$ ipython --no-banner

In [1]: import numpy as np

In [2]: from numpy import linalg as LA

In [3]: np.set_printoptions(precision=2, suppress=True, linewidth=200)

In [4]: K = np.loadtxt("dump.csv", delimiter=",")

In [5]: print(K)
[[ 3.  3.  3.  3.  3.  3.  3.  3.  3.  3.  3.  3.  3.]
 [ 3.  6.  6.  6.  6.  6.  6.  6.  6.  6.  6.  6.  6.]
 [ 3.  6.  9.  9.  9.  9.  9.  9.  9.  9.  9.  9.  9.]
 [ 3.  6.  9. 12. 12. 12. 12. 12. 12. 12. 12. 12. 12.]
 [ 3.  6.  9. 12. 15. 15. 15. 15. 15. 15. 15. 15. 15.]
 [ 3.  6.  9. 12. 15. 18. 18. 18. 18. 18. 18. 18. 18.]
 [ 3.  6.  9. 12. 15. 18. 21. 21. 21. 21. 21. 21. 21.]
 [ 3.  6.  9. 12. 15. 18. 21. 24. 24. 24. 24. 24. 24.]
 [ 3.  6.  9. 12. 15. 18. 21. 24. 27. 27. 27. 27. 27.]
 [ 3.  6.  9. 12. 15. 18. 21. 24. 27. 30. 30. 30. 30.]
 [ 3.  6.  9. 12. 15. 18. 21. 24. 27. 30. 33. 33. 33.]
 [ 3.  6.  9. 12. 15. 18. 21. 24. 27. 30. 33. 36. 36.]
 [ 3.  6.  9. 12. 15. 18. 21. 24. 27. 30. 33. 36. 39.]]

In [6]: Lm = LA.cholesky(K)

In [7]: print(np.diag(Lm) ** 2)
[3. 3. 3. 3. 3. 3. 3. 3. 3. 3. 3. 3. 3.]

In [8]: print(LA.eigvalsh(K).min() > 0)
True

In [9]: print(np.allclose(K, K.T))
True

In [10]: print(round(float(np.abs(LA.eigvals(K)).max()), 2))
221.84

In [11]: K.inv()
---------------------------------------------------------------------------
AttributeError                            Traceback (most recent call last)
Cell In[11], line 1
----> 1 K.inv()

AttributeError: 'numpy.ndarray' object has no attribute 'inv'

In [12]: print(np.sort(np.abs(LA.eigvals(K))))
[  0.76   0.79   0.85   0.94   1.07   1.28   1.59   2.1    3.     4.78   9.12  24.87 221.84]

In [13]: w, evecs = LA.eigh(K)

In [14]: x = np.array([0, 3, 2, 3, 1, -2, -2, 1, -3, 2, 0, -1, -2])

In [15]: print(x @ K @ x / (x @ x), np.round(w[0], 2), round(w[-1], 2))
10.56 0.76 221.84

In [16]: print(x @ K @ x)
528.0

In [17]: print(LA.eigvalsh(K[1:, 1:]))
[  0.76   0.8    0.87   0.99   1.17   1.46   1.94   2.79   4.52   8.79  24.48 221.4 ]

In [18]: w, evecs = LA.eigh(K)

In [19]: print(np.abs(evecs[:, -1]))
[0.04 0.09 0.13 0.17 0.21 0.25 0.28 0.31 0.33 0.35 0.37 0.38 0.38]

In [20]: print((w > 1e-8).sum(), (w < -1e-8).sum())
13 0

In [21]: print(w)
[  0.76   0.79   0.85   0.94   1.07   1.28   1.59   2.1    3.     4.78   9.12  24.87 221.84]

In [22]: print(LA.eigvalsh(K + 4 * np.eye(13)))
[  4.76   4.79   4.85   4.94   5.07   5.28   5.59   6.1    7.     8.78  13.12  28.87 225.84]

In [23]: print(np.unique(w.round(6) + 0, return_counts=True)[1])
[1 1 1 1 1 1 1 1 1 1 1 1 1]

In [24]: print(w.sum(), np.trace(K))
273.0 273.0

In [25]: x = np.ones(13)

In [26]: for _ in range(6):
    ...:     x = K @ x
    ...:     x /= LA.norm(x)
    ...:     print(round(x @ K @ x, 2))
    ...: 
221.55
221.84
221.84
221.84
221.84
221.84

In [27]: print(x)
[0.04 0.09 0.13 0.17 0.21 0.25 0.28 0.31 0.33 0.35 0.37 0.38 0.38]

In [28]: M = np.load("layer17.npy")

In [29]: print(M)
[[-10   2   1   2  -1   2  -2  -2  -2   1   1   0   1  -2  -2   2]
 [  0   0  -2   1   2   0   0  -1   1   2  -2   0   2  -1   0   2]
 [  2   2  15   2   1  -1  -2   1   0  -1  -1   2   1  -1  -1   2]
 [  1  -2   1   5   1  -2   0   2  -2   0  -2  -1   1   0  -2   0]
 [  2   2  -2   2   4  -2  -2  -1   1   0  -1   1  -1   2   2   0]
 [ -1   1  -2   0  -2 -15  -2   0   2   1   0   1  -1  -2   0   1]
 [  0  -2  -2   0  -1   2   1  -2  -1  -2   2  -1   0  -2   2   1]
 [  1  -2   1   1  -2   1   2   8   0   1  -1   0  -2  -2   2   1]
 [  1  -1   2   1   1  -2  -1   0 -13   1   0   2   2  -1   2  -1]
 [  0   2   1   2   1   0  -1  -1  -1   1   2  -1   0  -2   2  -1]
 [  2   2   0   0   2   2  -2   0   2   2   4  -1   0   0  -1   1]
 [  0  -2  -1   1   0  -2   1   1  -2  -2   0  -5  -1   1  -2  -1]
 [  1  -1   1   2  -2  -1   2  -1  -1   0   0  -1 -11  -2  -1  -1]
 [ -1   1   0   2  -1   0  -1  -2   2  -2  -1   1  -2  -5   0   1]
 [  0   2  -1   2   2   0  -2   0  -2  -2  -2  -1   2   2  -8   2]
 [ -2  -1  -2  -2   2   0  -1   1  -2   1  -1   1   1   1  -1  13]]

In [30]: rng = np.random.default_rng(868645)

In [31]: labels = rng.permutation(16)

In [32]: print(labels)
[12  4  9 15 11  3  8  1  7  2  5  6  0 10 13 14]

In [33]: out = M[labels][:, labels]

In [34]: print(np.allclose(out, M))
False
